$ python3 -q
>>> import numpy as np
>>> np.set_printoptions(suppress=True, linewidth=200)
>>> def rd(a):
...     return np.round(a, 1) + 0
... 
>>> ang = np.deg2rad(45)
>>> A = np.eye(3)
>>> A[np.ix_([1, 0], [1, 0])] = [[np.cos(ang), -np.sin(ang)], [np.sin(ang), np.cos(ang)]]
>>> rd(A)
array([[ 0.7,  0.7,  0. ],
       [-0.7,  0.7,  0. ],
       [ 0. ,  0. ,  1. ]])
>>> # orthonormal columns
>>> proj = np.triu(np.array([[3, 0, -2], [1, -2, -3], [-2, 2, -2]]), 1) + np.eye(3)
>>> A2 = proj @ A @ np.linalg.inv(proj)
>>> rd(np.poly(A2))
array([ 1. , -2.4,  2.4, -1. ])
>>> rd(proj @ A - A @ proj)
array([[ 0. ,  0. ,  1.5],
       [ 0. ,  0. , -2.3],
       [ 0. ,  0. ,  0. ]])
>>> rd(np.linalg.det(A2))
np.float64(1.0)
>>> rd(np.einsum("ii->", A))
np.float64(2.4)
>>> rd(np.einsum("ij,ji->", A, A))
np.float64(1.0)
>>> rd(np.linalg.det(A[::-1]))
np.float64(-1.0)
>>> rd(A[:, 1] @ A[:, 0])
np.float64(0.0)
>>> rd(np.linalg.norm(A, axis=0))
array([1., 1., 1.])
>>> rd(np.linalg.pinv(A))
array([[ 0.7, -0.7,  0. ],
       [ 0.7,  0.7,  0. ],
       [ 0. ,  0. ,  1. ]])
>>> rd(np.linalg.svd(A, compute_uv=False))
array([1., 1., 1.])
>>> x0 = np.array([0, -1, -3])
>>> 3 - np.linalg.matrix_rank(A - np.eye(3), tol=1e-8)
np.int64(1)
>>> rd(np.sort(np.abs(np.degrees(np.angle(np.linalg.eigvals(A))))))
array([ 0., 45., 45.])
>>> rd(A.T @ (A @ x0))
array([ 0., -1., -3.])
>>> Q, Rm = np.linalg.qr(A)
>>> rd(Q.T @ Q)
array([[1., 0., 0.],
       [0., 1., 0.],
       [0., 0., 1.]])
>>> rd(Rm)
array([[-1.,  0.,  0.],
       [ 0.,  1.,  0.],
       [ 0.,  0.,  1.]])
>>> np.trace(Q @ Q.T)
np.float64(3.0)
>>> np.abs(np.diag(Rm))
array([1., 1., 1.])
>>> rd(Q @ Rm)
array([[ 0.7,  0.7,  0. ],
       [-0.7,  0.7,  0. ],
       [ 0. ,  0. ,  1. ]])
>>> abs(Rm[0, 0]), rd(np.linalg.norm(A[:, 0]))
(np.float64(1.0), np.float64(1.0))
>>> rd(Q)
array([[-0.7,  0.7,  0. ],
       [ 0.7,  0.7,  0. ],
       [ 0. ,  0. ,  1. ]])
>>> Q.shape, Rm.shape
((3, 3), (3, 3))
